>>> import numpy as np
>>> np.set_printoptions(precision=2, suppress=True, linewidth=160)
>>> K = np.load("layer7.npy")
>>> K
array([[-16.,  -3.,  -8., -13.],
       [ 12.,   6.,   6.,   6.],
       [ 10.,   0.,   5.,  10.],
       [ 16.,   3.,   8.,  13.]])
>>> round(np.linalg.norm(K, 2) / np.linalg.norm(K), 2)
np.float64(0.99)
>>> print(np.argsort(-np.linalg.norm(K, axis=0).round(6), kind="stable")[:3])
[0 3 2]
>>> print(np.linalg.cond(K) > 100)
True
>>> [round(float(x), 2) for x in np.linalg.svd(K, compute_uv=False)[:3]]
[37.98, 5.53, 0.0]
>>> m1 = np.array([[1.0, 0.0, 0.0], [0.0, 1.0, 0.0], [0.5, 0.0, 0.5]])
>>> x0 = np.array([2, -3, 3])
>>> np.sign((m1 @ x0).round(6))
array([ 1., -1.,  1.])
>>> print(np.linalg.norm(m1 @ x0) <= np.linalg.norm(m1, 2) * np.linalg.norm(x0) + 1e-9)
True
>>> m1 * x0
array([[ 2. , -0. ,  0. ],
       [ 0. , -3. ,  0. ],
       [ 1. , -0. ,  1.5]])
>>> round(np.abs(np.linalg.eigvals(m1)).max(), 2)
np.float64(1.0)
>>> np.round(np.linalg.det(m1), 2)
np.float64(0.5)
>>> np.trace(m1)
np.float64(2.5)
>>> np.allclose(m1 @ m1.T, m1.T @ m1)
False
>>> np.linalg.determinant(m1)
Traceback (most recent call last):
  File "<python-input-17>", line 1, in <module>
    np.linalg.determinant(m1)
    ^^^^^^^^^^^^^^^^^^^^^
AttributeError: module 'numpy.linalg' has no attribute 'determinant'
>>> m1 @ m1
array([[1.  , 0.  , 0.  ],
       [0.  , 1.  , 0.  ],
       [0.75, 0.  , 0.25]])
>>> np.linalg.matrix_power(m1, 4)
array([[1.  , 0.  , 0.  ],
       [0.  , 1.  , 0.  ],
       [0.94, 0.  , 0.06]])
>>> m1.inv()
Traceback (most recent call last):
  File "<python-input-20>", line 1, in <module>
    m1.inv()
    ^^^^^^
AttributeError: 'numpy.ndarray' object has no attribute 'inv'
>>> (m1 - m1.T) / 2
array([[ 0.  ,  0.  , -0.25],
       [ 0.  ,  0.  ,  0.  ],
       [ 0.25,  0.  ,  0.  ]])
>>> np.abs(m1).max()
np.float64(1.0)
>>> m1.shape
(3, 3)
>>> m1.mean(axis=0)
array([0.5 , 0.33, 0.17])
>>> m1.sum(axis=0)
array([1.5, 1. , 0.5])
>>> np.zeros(3, 3)
Traceback (most recent call last):
  File "<python-input-26>", line 1, in <module>
    np.zeros(3, 3)
    ~~~~~~~~^^^^^^
TypeError: Cannot interpret '3' as a data type
>>> mat = np.array([[0, 0, 1, 0], [0, 0, 0, 1], [1, 0, 0, 0], [0, 1, 0, 0]])
>>> mat
array([[0, 0, 1, 0],
       [0, 0, 0, 1],
       [1, 0, 0, 0],
       [0, 1, 0, 0]])
>>> # keeps lengths
>>> vals, vecs = np.linalg.eig(mat)
>>> mat @ vecs[:, 0] - vals[0] * vecs[:, 0]
array([0., 0., 0., 0.])
>>> np.prod(vals)
np.float64(1.0)
>>> np.sort(np.linalg.eigvals(np.linalg.inv(mat)))
array([-1., -1.,  1.,  1.])
>>> F = np.load("w.npy")
>>> F
array([[ 3,  4,  5],
       [-1, -1,  2],
       [ 4,  5,  3]])
>>> # rows and columns are dependent
>>> Uu, sv, Vh = np.linalg.svd(F)
>>> print(np.argmax(sv[:-1] / (sv[1:] + 1e-6)) + 1)
2
>>> Y = Uu[:, :2] @ np.diag(sv[:2]) @ Vh[:2]
>>> np.round(np.abs(F - Y).max(), 2)
np.float64(0.0)
>>> np.abs(np.diag(np.linalg.qr(F)[1])) > 1e-9
array([ True,  True, False])
>>> try:
...     np.linalg.inv(F)
... except np.linalg.LinAlgError as e:
...     print(e)
... 
Singular matrix
>>> np.linalg.lstsq(F[:-1].T, F[-1])[2]
np.int32(2)
>>> F @ np.linalg.pinv(F) @ F
array([[ 3.,  4.,  5.],
       [-1., -1.,  2.],
       [ 4.,  5.,  3.]])
>>> print(np.linalg.cond(F) > 100)
True
>>> np.linalg.matrix_rank(F, rtol=0.1)
np.int64(2)
>>> feats = np.load("run5.npy")
>>> feats
array([[ 1,  0,  0,  0,  0],
       [ 1,  1,  0,  0,  0],
       [ 3,  2,  1,  0,  0],
       [-1,  2, -2,  1,  0],
       [ 3,  2,  2,  1,  1]])
>>> # triangular, det is the product of the diagonal
>>> vals, vecs = np.linalg.eig(feats)
>>> np.sort(np.linalg.eigvals(feats @ feats))
array([1., 1., 1., 1., 1.])
>>> vals
array([1., 1., 1., 1., 1.])
>>> feats @ vecs[:, 0] - vals[0] * vecs[:, 0]
array([0., 0., 0., 0., 0.])
>>> np.sort(np.linalg.eigvals(feats.T))
array([1., 1., 1., 1., 1.])
>>> J = np.load("case4.npy")
>>> J
array([[-1,  0,  0,  0],
       [ 1, -1,  0,  0],
       [-2,  2,  0,  0],
       [-1, -2, -2,  0]])
>>> # triangular: eigenvalues sit on the diagonal
>>> np.sort(np.abs(np.linalg.eigvals(mat)))[::-1]
array([1., 1., 1., 1.])
>>> pr = np.eye(4)[3]
>>> for _ in range(7):
...     pr = pr @ mat
...     print(pr.round(2))
... 
[0. 1. 0. 0.]
[0. 0. 0. 1.]
[0. 1. 0. 0.]
[0. 0. 0. 1.]
[0. 1. 0. 0.]
[0. 0. 0. 1.]
[0. 1. 0. 0.]
>>> print(np.unique(J.round(6), axis=0).shape)
(4, 4)
>>> print(np.linalg.lstsq(J[:-1].T, J[-1])[2])
2
>>> rng = np.random.default_rng(3396)
>>> idx = rng.permutation(4)
>>> print(idx)
[0 2 1 3]
>>> Y = J[idx][:, idx]
>>> round(float(np.linalg.det(Y)), 2), np.round(np.linalg.det(J[idx]), 2)
(0.0, np.float64(0.0))
>>> np.trace(Y)
np.int64(-2)
>>> A = np.loadtxt("m.csv", delimiter=",")
>>> A
array([[ 7.,  0.,  0.,  0.],
       [ 0.,  1.,  2.,  0.],
       [ 0., -1.,  2., -1.],
       [ 0., -2.,  1.,  2.]])
>>> # 2 blocks once reordered
>>> r0 = np.array([2, -7, 9, 6])
>>> Y = A + np.outer(r0, np.eye(4)[3])
>>> print(Y)
[[ 7.  0.  0.  2.]
 [ 0.  1.  2. -7.]
 [ 0. -1.  2.  8.]
 [ 0. -2.  1.  8.]]
>>> arr = np.loadtxt("a.csv", delimiter=",")
>>> print(arr)
[[0.33 0.33 0.33]
 [0.2  0.4  0.4 ]
 [0.4  0.2  0.4 ]]
>>> hat = np.triu(np.array([[3, 1, 0], [-3, 1, -1], [0, -2, 1]]), 1) + np.eye(3)
>>> Y = hat @ arr @ np.linalg.inv(hat)
>>> print(np.poly(Y))
[ 1.   -1.13  0.15 -0.01]
>>> Y
array([[ 0.53,  0.2 ,  0.93],
       [-0.2 ,  0.4 ,  0.4 ],
       [ 0.4 , -0.2 ,  0.2 ]])
>>> round(float(np.trace(Y)), 2), round(np.trace(arr), 2)
(1.13, np.float64(1.13))
>>> round(np.linalg.det(Y), 2)
np.float64(0.01)
